% ipython --no-banner

In [1]: import numpy as np

In [2]: np.set_printoptions(suppress=True, linewidth=140)

In [3]: Q, _ = np.linalg.qr(np.array([[-0.6, -0.3, -1.0, 0.2],
   ...:     [1.1, 0.5, -1.8, -0.4],
   ...:     [-1.6, 0.8, -0.1, 0.1],
   ...:     [1.6, -1.4, 0.7, -0.3]]))

In [4]: evecs, _ = np.linalg.qr(np.array([[-0.4, 0.7, -1.6], [1.2, 0.0, 1.8], [-0.1, -0.8, 0.0]]))

In [5]: s = 5 * 0.5 ** np.arange(3)

In [6]: M = Q[:, :3] * s @ evecs[:3]

In [7]: M.round(2)
Out[7]: 
array([[ 1.26,  1.41,  0.15],
       [-2.42, -0.59,  1.39],
       [ 0.74,  1.95, -2.3 ],
       [ 0.33, -2.12,  2.62]])

In [8]: P = M @ np.linalg.solve(M.T @ M, M.T)

In [9]: np.round((np.eye(4) - P) @ M, 2) + 0
Out[9]: 
array([[0., 0., 0.],
       [0., 0., 0.],
       [0., 0., 0.],
       [0., 0., 0.]])

In [10]: np.round(P @ M[:, 2], 2)
Out[10]: array([ 0.15,  1.39, -2.3 ,  2.62])

In [11]: P.round(2)
Out[11]: 
array([[ 0.98,  0.03,  0.1 ,  0.07],
       [ 0.03,  0.94, -0.19, -0.14],
       [ 0.1 , -0.19,  0.39, -0.44],
       [ 0.07, -0.14, -0.44,  0.69]])

In [12]: np.allclose(P @ P, P)
Out[12]: True

In [13]: M2 = np.c_[M[:, :2] @ np.array([[1, 5], [1, 9]]), np.array([-1, 2, -1, -3])]

In [14]: M2.round(2)
Out[14]: 
array([[  2.67,  18.99,  -1.  ],
       [ -3.01, -17.37,   2.  ],
       [  2.69,  21.22,  -1.  ],
       [ -1.79, -17.45,  -3.  ]])

In [15]: np.linalg.matrix_rank(np.c_[M, M2])
Out[15]: np.int64(4)

In [16]: np.round(np.linalg.norm(np.linalg.qr(M)[0].T @ M2, axis=0) ** 2 / ((M2 ** 2).sum(axis=0) + 1e-12), 2)
Out[16]: array([1.  , 1.  , 0.77])

In [17]: np.round(np.linalg.lstsq(M, M2[:, 0])[0], 2) + 0
Out[17]: array([1., 1., 0.])

In [18]: th = np.radians(135)

In [19]: R = np.eye(3)

In [20]: R[2, 2] = R[1, 1] = np.cos(th)

In [21]: R[2, 1], R[1, 2] = -np.sin(th), np.sin(th)

In [22]: R.round(2)
Out[22]: 
array([[ 1.  ,  0.  ,  0.  ],
       [ 0.  , -0.71,  0.71],
       [ 0.  , -0.71, -0.71]])

In [23]: M2 = M @ R.T

In [24]: round(float(np.linalg.det(R)), 2), round(float(np.trace(R)), 2)
Out[24]: (1.0, -0.41)

In [25]: M2.round(2)
Out[25]: 
array([[ 1.26, -0.89, -1.11],
       [-2.42,  1.4 , -0.57],
       [ 0.74, -3.  ,  0.25],
       [ 0.33,  3.35, -0.35]])

In [26]: np.allclose(M @ M.T, M2 @ M2.T)
Out[26]: True

In [27]: print(np.round(np.abs(M2 - M).max(axis=0), 2))
[0.   5.47 2.97]

In [28]: np.round(np.linalg.norm(M, "nuc"), 2)
Out[28]: np.float64(8.75)

In [29]: round(float(np.linalg.norm(M, 1)), 2), np.round(np.linalg.norm(M, np.inf), 2)
Out[29]: (6.46, np.float64(5.06))

In [30]: round(float(np.linalg.norm(M[0], 1)), 2), round(np.linalg.norm(M[0], np.inf), 2)
Out[30]: (2.82, np.float64(1.41))

In [31]: np.round(np.linalg.norm(M, axis=1), 2)
Out[31]: array([1.9 , 2.85, 3.1 , 3.38])

In [32]: np.round(np.linalg.norm(M) ** 2 / np.linalg.norm(M, 2) ** 2, 2)
Out[32]: np.float64(1.31)

In [33]: arr = np.load("a.npy")

In [34]: print(arr)
[[0 1 3]
 [0 1 0]
 [0 0 2]]

In [35]: print([int(np.linalg.matrix_rank(np.linalg.matrix_power(arr, p))) for p in range(1, 4)])
[2, 2, 2]

In [36]: np.prod(np.diag(arr)), round(float(np.linalg.det(arr)), 2)
Out[36]: (np.int64(0), 0.0)

In [37]: arr @ arr
Out[37]: 
array([[0, 1, 6],
       [0, 1, 0],
       [0, 0, 4]])

In [38]: np.round(np.sort(np.linalg.eigvals(arr)), 2)
Out[38]: array([0., 1., 2.])

In [39]: P = np.triu(np.array([[-3, -1, 0], [-3, 2, 2], [-3, 0, -3]]), 1) + np.eye(3)

In [40]: M2 = P @ arr @ np.linalg.inv(P)

In [41]: M2
Out[41]: 
array([[0., 0., 3.],
       [0., 1., 2.],
       [0., 0., 2.]])

In [42]: np.trace(M2), np.trace(arr)
Out[42]: (np.float64(3.0), np.int64(3))

In [43]: round(float(np.linalg.det(M2)), 2)
Out[43]: 0.0

In [44]: np.poly(M2)
Out[44]: array([ 1., -3.,  2.,  0.])

In [45]: np.round(np.linalg.norm(arr[1], 1), 2), np.round(np.linalg.norm(arr[1], np.inf), 2)
Out[45]: (np.float64(1.0), np.float64(1.0))

In [46]: np.round(np.linalg.norm(arr, axis=0), 2)
Out[46]: array([0.  , 1.41, 3.61])

In [47]: np.round(np.linalg.norm(arr, "nuc"), 2)
Out[47]: np.float64(4.82)

In [48]: W0 = np.array([[2.91, 3.54, 1.2],
    ...:     [3.37, -3.1, 10.21],
    ...:     [2.84, -2.98, 10.55],
    ...:     [5.39, 4.13, 2.56],
    ...:     [3.1, -2.48, 10.41],
    ...:     [1.65, 5.03, 3.36],
    ...:     [3.02, -2.68, 10.6],
    ...:     [2.79, -1.4, 11.59],
    ...:     [3.64, -1.84, 9.19],
    ...:     [3.54, 3.23, 3.1],
    ...:     [4.06, 4.03, 3.05],
    ...:     [4.39, -2.9, 10.08],
    ...:     [4.78, 1.15, 3.64],
    ...:     [3.39, 5.47, 1.4]])

In [49]: P = W0 @ np.linalg.solve(W0.T @ W0, W0.T)

In [50]: np.round(P @ W0[:, 0], 2)
Out[50]: array([2.91, 3.37, 2.84, 5.39, 3.1 , 1.65, 3.02, 2.79, 3.64, 3.54, 4.06, 4.39, 4.78, 3.39])

In [51]: np.linalg.matrix_rank(np.eye(14) - P)
Out[51]: np.int64(11)

In [52]: print(np.round(np.linalg.eigvalsh(P), 2) + 0)
[0. 0. 0. 0. 0. 0. 0. 0. 0. 0. 0. 1. 1. 1.]

In [53]: round(np.trace(P), 2)
Out[53]: np.float64(3.0)

In [54]: np.round(np.diag(P), 2)
Out[54]: array([0.11, 0.16, 0.16, 0.32, 0.14, 0.53, 0.15, 0.29, 0.12, 0.11, 0.16, 0.22, 0.3 , 0.23])

In [55]: np.allclose(P @ P, P)
Out[55]: True

In [56]: th = np.radians(12)

In [57]: R = np.eye(3)

In [58]: R[0, 0] = R[1, 1] = np.cos(th)

In [59]: R[0, 1], R[1, 0] = -np.sin(th), np.sin(th)

In [60]: print(R.round(2))
[[ 0.98 -0.21  0.  ]
 [ 0.21  0.98  0.  ]
 [ 0.    0.    1.  ]]

In [61]: M2 = W0 @ R.T

In [62]: np.round(np.abs(M2 - W0).max(axis=0), 2)
Out[62]: array([1.21, 1.03, 0.  ])

In [63]: round(float(np.linalg.det(R)), 2), round(np.trace(R), 2)
Out[63]: (1.0, np.float64(2.96))

In [64]: x = np.array([1, 1, 3])

In [65]: h1 = np.maximum(W0 @ x, 0)

In [66]: np.round(np.tanh(W0 @ x), 2)
Out[66]: array([1., 1., 1., 1., 1., 1., 1., 1., 1., 1., 1., 1., 1., 1.])

In [67]: np.flatnonzero(h1 > 1e-9)
Out[67]: array([ 0,  1,  2,  3,  4,  5,  6,  7,  8,  9, 10, 11, 12, 13])

In [68]: print(np.round(W0.T @ h1, 2))
[1137.81 -148.38 2623.43]

In [69]: X = np.load("m.npy")

In [70]: X.round(2)
Out[70]: 
array([[ -0.13,  12.51,  15.6 ],
       [  4.75, -18.36,   6.36],
       [ -4.71,  10.62, -16.28],
       [ -4.92,  13.3 , -14.11],
       [  1.47,   7.02,  18.67],
       [ -0.51, -10.45, -17.05],
       [ -1.34,  -7.52, -18.48],
       [  4.85, -12.24,  15.05],
       [ -3.64,   2.99, -19.44],
       [  3.75, -19.57,  -1.67],
       [  0.05,  11.95,  16.03],
       [  1.63, -16.47, -11.23],
       [ -4.57,   9.33, -17.09],
       [  0.83,   9.36,  17.66],
       [  0.17,  11.58,  16.31],
       [ -4.98,  14.84, -12.45]])

In [71]: D = np.linalg.norm(X[:, None] - X[None], axis=-1)

In [72]: np.linalg.matrix_rank(D ** 2)
Out[72]: np.int64(3)

In [73]: (D + 1e9 * np.eye(16)).round(6).argmin(axis=1)
Out[73]: array([10,  9, 12, 15, 13,  6,  5,  1, 12,  1, 14,  5,  2,  4, 10,  3])

In [74]: D[10].round(6).argsort(kind="stable")[:4]
Out[74]: array([10, 14,  0, 13])

In [75]: print(np.unravel_index(D.round(6).argmax(), D.shape))
(np.int64(4), np.int64(6))

In [76]: rk = np.linalg.matrix_rank(X)

In [77]: rk
Out[77]: np.int64(2)

In [78]: N = np.linalg.svd(X)[2][rk:].T

In [79]: np.round(N @ N.T, 2)
Out[79]: 
array([[ 0.94,  0.19, -0.15],
       [ 0.19,  0.04, -0.03],
       [-0.15, -0.03,  0.02]])

In [80]: [int(np.linalg.matrix_rank(X[:i])) for i in range(1, len(X) + 1)]
Out[80]: [1, 2, 2, 2, 2, 2, 2, 2, 2, 2, 2, 2, 2, 2, 2, 2]

In [81]: [int(np.linalg.matrix_rank(np.delete(X, i, axis=0))) for i in range(16)]
Out[81]: [2, 2, 2, 2, 2, 2, 2, 2, 2, 2, 2, 2, 2, 2, 2, 2]

In [82]: np.linalg.matrix_rank(X.T @ X), np.linalg.matrix_rank(X @ X.T)
Out[82]: (np.int64(2), np.int64(2))

In [83]: np.round(N[:, 0] / N[np.abs(N[:, 0]).round(6).argmax(), 0], 2)
Out[83]: array([ 1.  ,  0.2 , -0.16])

In [84]: [int(np.linalg.matrix_rank(X[:, :j + 1])) for j in range(3)]
Out[84]: [1, 2, 2]

In [85]: print([round(float(x), 2) for x in np.linalg.svd(arr, compute_uv=False)[:3]])
[3.71, 1.11, 0.0]

In [86]: np.argsort(-np.linalg.norm(arr, axis=0).round(6), kind="stable")[:3]
Out[86]: array([2, 1, 0])

In [87]: Uu, s, Vt = np.linalg.svd(X)

In [88]: np.argmax(s[:-1] / (s[1:] + 1e-6)) + 1
Out[88]: np.int64(2)

In [89]: s.round(2) + 0
Out[89]: array([62.24, 50.27,  0.  ])

In [90]: M2 = Uu[:, :2] @ np.diag(s[:2]) @ Vt[:2]

In [91]: M2.round(2)
Out[91]: 
array([[ -0.13,  12.51,  15.6 ],
       [  4.75, -18.36,   6.36],
       [ -4.71,  10.62, -16.28],
       [ -4.92,  13.3 , -14.11],
       [  1.47,   7.02,  18.67],
       [ -0.51, -10.45, -17.05],
       [ -1.34,  -7.52, -18.48],
       [  4.85, -12.24,  15.05],
       [ -3.64,   2.99, -19.44],
       [  3.75, -19.57,  -1.67],
       [  0.05,  11.95,  16.03],
       [  1.63, -16.47, -11.23],
       [ -4.57,   9.33, -17.09],
       [  0.83,   9.36,  17.66],
       [  0.17,  11.58,  16.31],
       [ -4.98,  14.84, -12.45]])

In [92]: np.round(np.linalg.norm(X - M2) / np.linalg.norm(X), 2)
Out[92]: np.float64(0.0)

In [93]: round(np.linalg.norm(X - M2, 2), 2), np.round(s[2], 2)
Out[93]: (np.float64(0.0), np.float64(0.0))

In [94]: np.linalg.matrix_rank(M2)
Out[94]: np.int64(2)

In [95]: E = np.array([[5, 6, 1, 4], [6, 8, 2, 6], [1, 2, 1, 2], [4, 6, 2, 5]])

In [96]: E
Out[96]: 
array([[5, 6, 1, 4],
       [6, 8, 2, 6],
       [1, 2, 1, 2],
       [4, 6, 2, 5]])

In [97]: P = np.triu(np.array([[3, 0, 2, 3], [2, 1, 0, 2], [0, 2, 1, 1], [0, 0, 3, 2]]), 1) + np.eye(4)

In [98]: M2 = P @ E @ np.linalg.inv(P)

In [99]: round(float(np.linalg.det(M2)), 2)
Out[99]: 0.0

In [100]: P @ E - E @ P
Out[100]: 
array([[ 14.,  22.,  -2.,  -9.],
       [  8.,  12.,  -8., -26.],
       [  4.,   6.,   0.,  -3.],
       [  0.,   0.,  -8., -26.]])

In [101]: np.round(np.poly(M2), 2) + 0
Out[101]: array([  1., -19.,  26.,   0.,   0.])

In [102]: print(np.trace(M2), np.trace(E))
19.0 19
